>>> import numpy as np
>>> np.set_printoptions(precision=2, suppress=True, linewidth=160)
>>> out = np.array([[-1, -3, 1, 0], [0, -1, 1, 1], [-1, -3, 0, -1], [3, 0, 3, 3]])
>>> J = out - out.T
>>> J
array([[ 0, -3,  2, -3],
       [ 3,  0,  4,  1],
       [-2, -4,  0, -4],
       [ 3, -1,  4,  0]])
>>> np.abs(np.linalg.svd(J)[2][-1])
array([0.13, 0.73, 0.25, 0.63])
>>> np.linalg.cond(J) > 100
np.False_
>>> print(round(np.log10(np.linalg.cond(J))))
1
>>> print(np.linalg.matrix_rank(J, rtol=0.1))
2
>>> np.argsort(-np.linalg.norm(J, axis=0).round(6), kind="stable")[:3]
array([2, 1, 3])
>>> rng = np.random.default_rng(8229)
>>> z = rng.permutation(4)
>>> print(z)
[1 3 2 0]
>>> out = J[z][:, z]
>>> np.sort(np.abs(np.linalg.eigvals(out)))
array([0.27, 0.27, 7.41, 7.41])
>>> np.diag(out)
array([0, 0, 0, 0])
>>> print(out)
[[ 0  1  4  3]
 [-1  0  4  3]
 [-4 -4  0 -2]
 [-3 -3  2  0]]
>>> np.trace(out)
np.int64(0)
>>> round(np.linalg.det(out), 2), round(np.linalg.det(J[z]), 2)
(np.float64(4.0), np.float64(4.0))
>>> m1 = np.load("block3.npy")
>>> m1.round(2) + 0
array([[-0.16,  0.35, -0.23, -0.3 ,  0.12,  0.12, -0.18, -0.49,  0.11,  0.5 , -0.21,  0.31],
       [-0.2 ,  0.05,  0.14,  0.05,  0.37,  0.13, -0.46,  0.09,  0.18,  0.02,  0.72,  0.08],
       [ 0.43,  0.53, -0.1 ,  0.35,  0.25,  0.02, -0.38,  0.28, -0.16, -0.07, -0.29,  0.01],
       [ 0.36, -0.64,  0.  , -0.09,  0.09, -0.01, -0.32,  0.24,  0.25,  0.26, -0.23,  0.33],
       [-0.03,  0.06, -0.03, -0.07, -0.62, -0.51, -0.49, -0.07, -0.2 , -0.09,  0.14,  0.18],
       [-0.43,  0.1 , -0.21,  0.28, -0.01, -0.41,  0.04,  0.33,  0.56,  0.21, -0.16, -0.16],
       [-0.33, -0.06,  0.2 ,  0.07,  0.3 , -0.29,  0.19,  0.27, -0.59,  0.27, -0.05,  0.37],
       [ 0.53,  0.13,  0.16, -0.11,  0.09, -0.45,  0.24, -0.09,  0.05,  0.46,  0.32, -0.27],
       [ 0.03, -0.28, -0.62,  0.49, -0.08,  0.13, -0.01, -0.17, -0.3 ,  0.28,  0.23, -0.15],
       [ 0.16, -0.02, -0.18,  0.26,  0.24, -0.33,  0.26, -0.35,  0.21, -0.42,  0.11,  0.53],
       [-0.13, -0.23,  0.44,  0.35,  0.2 , -0.17, -0.29, -0.52, -0.04, -0.01, -0.28, -0.32],
       [ 0.07,  0.14,  0.44,  0.49, -0.44,  0.31,  0.17,  0.  ,  0.17,  0.28,  0.07,  0.34]])
>>> # orthonormal columns
>>> left, sv, Vh = np.linalg.svd(m1, full_matrices=False)
>>> sv
array([1., 1., 1., 1., 1., 1., 1., 1., 1., 1., 1., 1.])
>>> np.allclose(left * sv @ Vh, m1)
True
>>> np.cumsum(sv ** 2) / np.sum(sv ** 2)
array([0.08, 0.17, 0.25, 0.33, 0.42, 0.5 , 0.58, 0.67, 0.75, 0.83, 0.92, 1.  ])
>>> print(sv / sv[0])
[1. 1. 1. 1. 1. 1. 1. 1. 1. 1. 1. 1.]
>>> print(np.round(left.T @ m1 @ Vh.T, 2) + 0)
[[1. 0. 0. 0. 0. 0. 0. 0. 0. 0. 0. 0.]
 [0. 1. 0. 0. 0. 0. 0. 0. 0. 0. 0. 0.]
 [0. 0. 1. 0. 0. 0. 0. 0. 0. 0. 0. 0.]
 [0. 0. 0. 1. 0. 0. 0. 0. 0. 0. 0. 0.]
 [0. 0. 0. 0. 1. 0. 0. 0. 0. 0. 0. 0.]
 [0. 0. 0. 0. 0. 1. 0. 0. 0. 0. 0. 0.]
 [0. 0. 0. 0. 0. 0. 1. 0. 0. 0. 0. 0.]
 [0. 0. 0. 0. 0. 0. 0. 1. 0. 0. 0. 0.]
 [0. 0. 0. 0. 0. 0. 0. 0. 1. 0. 0. 0.]
 [0. 0. 0. 0. 0. 0. 0. 0. 0. 1. 0. 0.]
 [0. 0. 0. 0. 0. 0. 0. 0. 0. 0. 1. 0.]
 [0. 0. 0. 0. 0. 0. 0. 0. 0. 0. 0. 1.]]
>>> np.round(left.T @ left, 2) + 0
array([[1., 0., 0., 0., 0., 0., 0., 0., 0., 0., 0., 0.],
       [0., 1., 0., 0., 0., 0., 0., 0., 0., 0., 0., 0.],
       [0., 0., 1., 0., 0., 0., 0., 0., 0., 0., 0., 0.],
       [0., 0., 0., 1., 0., 0., 0., 0., 0., 0., 0., 0.],
       [0., 0., 0., 0., 1., 0., 0., 0., 0., 0., 0., 0.],
       [0., 0., 0., 0., 0., 1., 0., 0., 0., 0., 0., 0.],
       [0., 0., 0., 0., 0., 0., 1., 0., 0., 0., 0., 0.],
       [0., 0., 0., 0., 0., 0., 0., 1., 0., 0., 0., 0.],
       [0., 0., 0., 0., 0., 0., 0., 0., 1., 0., 0., 0.],
       [0., 0., 0., 0., 0., 0., 0., 0., 0., 1., 0., 0.],
       [0., 0., 0., 0., 0., 0., 0., 0., 0., 0., 1., 0.],
       [0., 0., 0., 0., 0., 0., 0., 0., 0., 0., 0., 1.]])
